% ipython --no-banner

In [1]: import numpy as np

In [2]: import numpy.linalg as la

In [3]: np.set_printoptions(precision=3, suppress=True, linewidth=120)

In [4]: feats = np.load("test3.npy")

In [5]: feats
Out[5]: 
array([[-6.,  5.,  0.,  0.,  0.,  0.,  0.],
       [ 5., -7.,  5.,  0.,  0.,  0.,  0.],
       [ 0.,  5.,  6.,  5.,  0.,  0.,  0.],
       [ 0.,  0.,  5., -9.,  5.,  0.,  0.],
       [ 0.,  0.,  0.,  5.,  1.,  5.,  0.],
       [ 0.,  0.,  0.,  0.,  5., -8.,  5.],
       [ 0.,  0.,  0.,  0.,  0.,  5., -5.]])

In [6]: vec = np.array([-3, 3, 3, -3, -1, 0, 1])

In [7]: rhs = feats @ vec

In [8]: coef, lr = np.zeros(7), 1 / la.norm(feats, 2) ** 2

In [9]: for i in range(40):
   ...:     coef -= lr * feats.T @ (feats @ coef - rhs)
   ...:     if i % 10 == 0: print(i, round(la.norm(feats @ coef - rhs), 3))
   ...: 
0 24.742
10 5.115
20 3.093
30 2.094

In [10]: coef
Out[10]: array([-2.864,  3.07 ,  2.906, -2.911, -0.781, -0.222,  0.545])

In [11]: round(np.abs(la.eigvals(feats)).max(), 3)
Out[11]: np.float64(14.091)

In [12]: la.determinant(feats)
Traceback (most recent call last):
  Cell In[12], line 1
    la.determinant(feats)
AttributeError: module 'numpy.linalg' has no attribute 'determinant'


In [13]: m1 = np.load("run14.npy")

In [14]: m1
Out[14]: 
array([[ 0.256,  0.074,  0.137,  0.134,  0.377,  0.295,  0.046,  0.201],
       [-0.746, -0.727, -0.704, -0.814, -1.46 , -1.415, -0.701, -1.385],
       [-0.381, -0.127, -0.448, -0.144, -0.712, -0.759, -0.456, -0.548],
       [-0.242, -0.223, -0.157, -0.223, -0.464, -0.465, -0.43 , -0.379],
       [ 0.497,  0.613,  0.429,  0.709,  0.926,  0.777,  0.445,  0.993],
       [ 1.692,  1.869,  1.727,  1.732,  3.272,  3.409,  1.362,  3.291],
       [-0.336, -0.456, -0.24 , -0.17 , -0.528, -0.628, -0.297, -0.534],
       [-1.372, -1.437, -1.385, -1.588, -2.772, -2.796, -1.342, -2.792],
       [ 0.936,  0.752,  1.026,  0.886,  1.952,  1.921,  0.883,  1.895],
       [ 0.703,  0.934,  0.73 ,  0.615,  1.349,  1.548,  0.854,  1.522],
       [-0.551, -0.64 , -0.316, -0.614, -0.996, -1.097, -0.531, -1.128],
       [ 0.52 ,  0.43 ,  0.49 ,  0.507,  1.044,  1.073,  0.46 ,  1.136],
       [ 1.7  ,  1.706,  1.624,  1.889,  3.581,  3.528,  1.678,  3.324],
       [ 0.175, -0.048,  0.112,  0.072,  0.025,  0.177,  0.074, -0.165],
       [-1.262, -1.219, -1.113, -1.123, -2.298, -2.308, -1.227, -2.368],
       [ 0.019, -0.12 , -0.017,  0.043,  0.004,  0.011,  0.046, -0.326],
       [-0.658, -0.763, -0.692, -0.772, -1.486, -1.584, -0.66 , -1.483],
       [-1.647, -1.362, -1.587, -1.267, -3.018, -2.992, -1.324, -2.893],
       [ 1.159,  1.406,  1.305,  1.304,  2.318,  2.521,  1.247,  2.374],
       [ 0.182,  0.118,  0.224,  0.175,  0.363,  0.127,  0.128,  0.408],
       [-1.664, -1.496, -1.615, -1.573, -3.089, -3.076, -1.504, -3.028],
       [-1.667, -1.624, -1.704, -1.551, -3.368, -3.212, -1.336, -3.155],
       [ 0.596,  0.588,  0.74 ,  0.488,  1.308,  1.155,  0.579,  1.235],
       [-1.812, -1.961, -1.767, -1.838, -3.798, -3.827, -1.908, -3.709],
       [-1.192, -1.047, -1.115, -0.976, -2.269, -2.363, -1.235, -2.245]])

In [15]: left, sv, VT = la.svd(m1)

In [16]: np.argmax(sv[:-1] / (sv[1:] + 1e-6)) + 1
Out[16]: np.int64(1)

In [17]: sv
Out[17]: array([21.243,  0.744,  0.583,  0.522,  0.433,  0.342,  0.295,  0.243])

In [18]: M2 = left[:, :1] @ np.diag(sv[:1]) @ VT[:1]

In [19]: round(float(np.abs(m1 - M2).max()), 3)
Out[19]: 0.251

In [20]: la.matrix_rank(M2)
Out[20]: np.int64(1)

In [21]: la.matrix_rank(m1, rtol=0.05)
Out[21]: np.int64(1)
